% ipython --no-banner

In [1]: import numpy as np

In [2]: import numpy.linalg as la

In [3]: np.set_printoptions(suppress=True, linewidth=200)

In [4]: K = np.maximum(np.array([[-1, 3, -1, 2],
   ...:     [1, -1, 2, 2],
   ...:     [-3, 1, 1, -3],
   ...:     [3, 2, -2, -3],
   ...:     [1, -2, -1, -1],
   ...:     [-2, -2, -1, -1],
   ...:     [-1, 1, -2, -1],
   ...:     [-3, -3, 2, -2],
   ...:     [-1, 3, -1, 1],
   ...:     [-3, 3, 2, 2],
   ...:     [3, 2, 0, 2],
   ...:     [-2, 1, 0, 2],
   ...:     [-2, 3, 3, -1],
   ...:     [-1, 2, 0, -3],
   ...:     [-1, 3, 2, -1],
   ...:     [-2, 3, 2, 3],
   ...:     [0, 1, -2, 0],
   ...:     [-1, 1, -2, 1],
   ...:     [2, 2, 2, 1],
   ...:     [2, 0, 0, 2],
   ...:     [-3, 0, 0, 3],
   ...:     [-3, -2, 2, 1],
   ...:     [0, -3, -1, 2],
   ...:     [-2, 2, -2, 3],
   ...:     [0, -1, -2, 0],
   ...:     [0, -3, -3, -1],
   ...:     [0, -1, 2, -3]]) @ np.array([[3, 2, 0, 3, 0], [2, 2, 3, 2, 1], [3, 2, 0, 3, 2], [0, 2, 1, 1, 0]]) + np.array([9, 2, -9, -6, 1]), 0)

In [5]: K
Out[5]: 
array([[ 9,  8,  2,  0,  2],
       [16, 10,  0,  3,  4],
       [ 5,  0,  0,  0,  4],
       [16,  2,  0,  0,  0],
       [ 5,  0,  0,  0,  0],
       [ 0,  0,  0,  0,  0],
       [ 2,  0,  0,  0,  0],
       [ 0,  0,  0,  0,  2],
       [ 9,  6,  1,  0,  2],
       [12, 10,  2,  0,  8],
       [22, 16,  0,  9,  3],
       [ 5,  4,  0,  0,  2],
       [18,  8,  0,  2, 10],
       [10,  0,  0,  0,  3],
       [18,  8,  0,  2,  8],
       [15, 14,  3,  3,  8],
       [ 5,  0,  0,  0,  0],
       [ 2,  0,  0,  0,  0],
       [25, 16,  0, 11,  7],
       [15, 10,  0,  2,  1],
       [ 0,  2,  0,  0,  1],
       [ 2,  0,  0,  0,  3],
       [ 0,  0,  0,  0,  0],
       [ 1,  4,  0,  0,  0],
       [ 1,  0,  0,  0,  0],
       [ 0,  0,  0,  0,  0],
       [13,  0,  0,  0,  4]])

In [6]: W = np.array([[0, 5], [4, 5], [2, 3], [1, 0], [4, 1]])

In [7]: coef = np.array([1, 2])

In [8]: hid = np.maximum(K @ W + coef, 0)

In [9]: (hid > 0).mean(axis=0)
Out[9]: array([1., 1.])

In [10]: (hid > 0).astype(int)
Out[10]: 
array([[1, 1],
       [1, 1],
       [1, 1],
       [1, 1],
       [1, 1],
       [1, 1],
       [1, 1],
       [1, 1],
       [1, 1],
       [1, 1],
       [1, 1],
       [1, 1],
       [1, 1],
       [1, 1],
       [1, 1],
       [1, 1],
       [1, 1],
       [1, 1],
       [1, 1],
       [1, 1],
       [1, 1],
       [1, 1],
       [1, 1],
       [1, 1],
       [1, 1],
       [1, 1],
       [1, 1]])

In [11]: C = np.array([[1, 1, 3], [0, 0, 0]])

In [12]: (hid @ C).round(6).argmax(axis=1)
Out[12]: array([2, 2, 2, 2, 2, 2, 2, 2, 2, 2, 2, 2, 2, 2, 2, 2, 2, 2, 2, 2, 2, 2, 2, 2, 2, 2, 2])

In [13]: W @ C
Out[13]: 
array([[ 0,  0,  0],
       [ 4,  4, 12],
       [ 2,  2,  6],
       [ 1,  1,  3],
       [ 4,  4, 12]])

In [14]: hid @ C
Out[14]: 
array([[ 45,  45, 135],
       [ 60,  60, 180],
       [ 17,  17,  51],
       [  9,   9,  27],
       [  1,   1,   3],
       [  1,   1,   3],
       [  1,   1,   3],
       [  9,   9,  27],
       [ 35,  35, 105],
       [ 77,  77, 231],
       [ 86,  86, 258],
       [ 25,  25,  75],
       [ 75,  75, 225],
       [ 13,  13,  39],
       [ 67,  67, 201],
       [ 98,  98, 294],
       [  1,   1,   3],
       [  1,   1,   3],
       [104, 104, 312],
       [ 47,  47, 141],
       [ 13,  13,  39],
       [ 13,  13,  39],
       [  1,   1,   3],
       [ 17,  17,  51],
       [  1,   1,   3],
       [  1,   1,   3],
       [ 17,  17,  51]])
